$ ipython --no-banner

In [1]: import numpy as np

In [2]: np.set_printoptions(precision=2, suppress=True, linewidth=100)

In [3]: arr = np.load("run13.npy")

In [4]: arr
Out[4]: 
array([[ 1.6, -0.2, -1. , -0.6,  0.8, -0.9,  0. ],
       [-0.3, -0.5,  0.4,  0.5, -0.9,  0.9,  0.4],
       [ 1.3,  0. ,  1.1,  1. ,  0.6, -0.1,  1.2]])

In [5]: T = np.stack([arr, 2 * arr, arr[::-1]])

In [6]: np.linalg.matrix_rank(T.reshape(3, -1))
Out[6]: np.int64(2)

In [7]: np.linalg.matrix_rank(T)
Out[7]: array([3, 3, 3])

In [8]: T.sum(axis=0)
Out[8]: 
array([[ 6.1, -0.6, -1.9, -0.8,  3. , -2.8,  1.2],
       [-1.2, -2. ,  1.6,  2. , -3.6,  3.6,  1.6],
       [ 5.5, -0.2,  2.3,  2.4,  2.6, -1.2,  3.6]])

In [9]: np.einsum("bij,cij->bc", T, T)
Out[9]: 
array([[13.65, 27.3 ,  4.43],
       [27.3 , 54.6 ,  8.86],
       [ 4.43,  8.86, 13.65]])

In [10]: w1 = np.array([[-1, 2, -1],
    ...:     [-4, -1, -3],
    ...:     [-1, 3, -1],
    ...:     [-5, -5, -4],
    ...:     [-3, -3, 4],
    ...:     [1, 3, 0],
    ...:     [-2, -4, -5]])

In [11]: c = np.array([0, 4, 1])

In [12]: hid = np.maximum(arr @ w1 + c, 0)

In [13]: (hid > 0).mean(axis=0)
Out[13]: array([0.33, 0.67, 0.33])

In [14]: hid
Out[14]: 
array([[0. , 2.3, 6.6],
       [2.2, 6.4, 0. ],
       [0. , 0. , 0. ]])

In [15]: basis = np.array([[0, -2], [-3, -3], [0, 0]])

In [16]: (hid @ basis).round(6).argmax(axis=1)
Out[16]: array([0, 0, 0])
